% python3 -q
>>> import numpy as np
>>> np.set_printoptions(precision=1, suppress=True, linewidth=140)
>>> def tidy(a):
...     return np.round(a, 1) + 0
... 
>>> rng = np.random.default_rng(2433)
>>> M = np.array([[2, 1, 2, 1, 1], [2, -2, 2, 0, 0], [-2, 1, -1, 1, -2]]) * (rng.random((3, 5)) < 0.3)
>>> print(M)
[[ 0  0  0  1  0]
 [ 0 -2  0  0  0]
 [-2  1  0  0 -2]]
>>> # columns 0 and 4 are equal
>>> w1 = np.array([[0, 2, 1], [1, 2, 0], [2, 2, 0], [0, 0, 2], [2, 1, 0]])
>>> b = np.array([2, -1, 1])
>>> H = np.maximum(M @ w1 + b, 0)
>>> print((H > 0).astype(int))
[[1 0 1]
 [0 0 1]
 [0 0 0]]
>>> print(np.linalg.matrix_rank(H))
2
>>> print(H)
[[2 0 3]
 [0 0 1]
 [0 0 0]]
>>> W2 = np.array([[1, 0, 7], [8, 3, 0], [9, 9, 5]])
>>> print((H @ W2).round(6).argmax(axis=1))
[0 0 0]
>>> print(H @ W2)
[[29 27 29]
 [ 9  9  5]
 [ 0  0  0]]
>>> print(w1 @ W2)
[[25 15  5]
 [17  6  7]
 [18  6 14]
 [18 18 10]
 [10  3 14]]
>>> Y = M + rng.integers(-2, 3, (3, 2)) @ rng.integers(-2, 3, (2, 5))
>>> print(Y)
[[-6 -4  4  3  2]
 [ 3  2 -1  1 -5]
 [-4  1  2  2 -4]]
>>> print(np.abs(Y - M).sum(axis=1))
[18 14  8]
>>> print(Y - M)
[[-6 -4  4  2  2]
 [ 3  4 -1  1 -5]
 [-2  0  2  2 -2]]
>>> print(tidy(np.linalg.svd(Y - M, compute_uv=False)))
[10.7  5.5  0. ]
>>> print(np.linalg.matrix_rank(Y - M, tol=1e-8))
2
>>> data = np.array([[3.0, 0.0, 0.0, 2.0, 0.0, 2.0, 2.0],
...     [0.0, 3.0, 2.0, 0.0, 2.0, 0.0, 0.0],
...     [0.0, 2.0, 3.0, 0.0, 2.0, 0.0, 0.0],
...     [2.0, 0.0, 0.0, 3.0, 0.0, 2.0, 2.0],
...     [0.0, 2.0, 2.0, 0.0, 3.0, 0.0, 0.0],
...     [2.0, 0.0, 0.0, 2.0, 0.0, 3.0, 2.0],
...     [2.0, 0.0, 0.0, 2.0, 0.0, 2.0, 3.0]])
>>> # symmetric, so the eigenvalues are real
>>> x0 = np.ones(7)
>>> for _ in range(7):
...     x0 = data @ x0
...     x0 /= np.linalg.norm(x0)
...     print(round(x0 @ data @ x0, 1))
... 
8.4
8.6
8.7
8.8
8.9
8.9
9.0
>>> print(tidy(np.linalg.eigvalsh(data)[-1]))
9.0
>>> print(tidy(x0))
[0.5 0.1 0.1 0.5 0.1 0.5 0.5]
>>> print(tidy(np.abs(np.linalg.eigvals(data)).max()))
9.0
>>> print((data + data.T) / 2)
[[3. 0. 0. 2. 0. 2. 2.]
 [0. 3. 2. 0. 2. 0. 0.]
 [0. 2. 3. 0. 2. 0. 0.]
 [2. 0. 0. 3. 0. 2. 2.]
 [0. 2. 2. 0. 3. 0. 0.]
 [2. 0. 0. 2. 0. 3. 2.]
 [2. 0. 0. 2. 0. 2. 3.]]
>>> print(np.allclose(data, data.T))
True
>>> print(data @ data)
[[21.  0.  0. 20.  0. 20. 20.]
 [ 0. 17. 16.  0. 16.  0.  0.]
 [ 0. 16. 17.  0. 16.  0.  0.]
 [20.  0.  0. 21.  0. 20. 20.]
 [ 0. 16. 16.  0. 17.  0.  0.]
 [20.  0.  0. 20.  0. 21. 20.]
 [20.  0.  0. 20.  0. 20. 21.]]
>>> print(np.trace(data))
21.0
>>> print(tidy(np.sort(np.abs(np.linalg.eigvals(data)))))
[1. 1. 1. 1. 1. 7. 9.]
>>> print(tidy(np.linalg.matrix_power(data, 3)))
[[183.   0.   0. 182.   0. 182. 182.]
 [  0. 115. 114.   0. 114.   0.   0.]
 [  0. 114. 115.   0. 114.   0.   0.]
 [182.   0.   0. 183.   0. 182. 182.]
 [  0. 114. 114.   0. 115.   0.   0.]
 [182.   0.   0. 182.   0. 183. 182.]
 [182.   0.   0. 182.   0. 182. 183.]]
>>> print(tidy(np.linalg.det(data)))
63.0
>>> Uu, sig, Vh = np.linalg.svd(data, full_matrices=False)
>>> print(np.abs(Vh[0]))
[0.5 0.  0.  0.5 0.  0.5 0.5]
>>> print(np.abs(Uu[:, 0]).round(6).argmax())
0
>>> print(tidy(np.cumsum(sig ** 2) / np.sum(sig ** 2)))
[0.6 1.  1.  1.  1.  1.  1. ]
>>> print(tidy(sig))
[9. 7. 1. 1. 1. 1. 1.]
>>> print(tidy(Vh @ Vh.T))
[[1. 0. 0. 0. 0. 0. 0.]
 [0. 1. 0. 0. 0. 0. 0.]
 [0. 0. 1. 0. 0. 0. 0.]
 [0. 0. 0. 1. 0. 0. 0.]
 [0. 0. 0. 0. 1. 0. 0.]
 [0. 0. 0. 0. 0. 1. 0.]
 [0. 0. 0. 0. 0. 0. 1.]]
>>> print(tidy(np.sqrt((sig ** 2).sum())), tidy(np.linalg.norm(data)))
11.6 11.6
>>> print(tidy(Uu.T @ Uu))
[[1. 0. 0. 0. 0. 0. 0.]
 [0. 1. 0. 0. 0. 0. 0.]
 [0. 0. 1. 0. 0. 0. 0.]
 [0. 0. 0. 1. 0. 0. 0.]
 [0. 0. 0. 0. 1. 0. 0.]
 [0. 0. 0. 0. 0. 1. 0.]
 [0. 0. 0. 0. 0. 0. 1.]]
>>> print(tidy(Uu.T @ data @ Vh.T))
[[9. 0. 0. 0. 0. 0. 0.]
 [0. 7. 0. 0. 0. 0. 0.]
 [0. 0. 1. 0. 0. 0. 0.]
 [0. 0. 0. 1. 0. 0. 0.]
 [0. 0. 0. 0. 1. 0. 0.]
 [0. 0. 0. 0. 0. 1. 0.]
 [0. 0. 0. 0. 0. 0. 1.]]
>>> print(tidy(sig / sig[0]))
[1.  0.8 0.1 0.1 0.1 0.1 0.1]
>>> print(np.allclose(Uu * sig @ Vh, data))
True
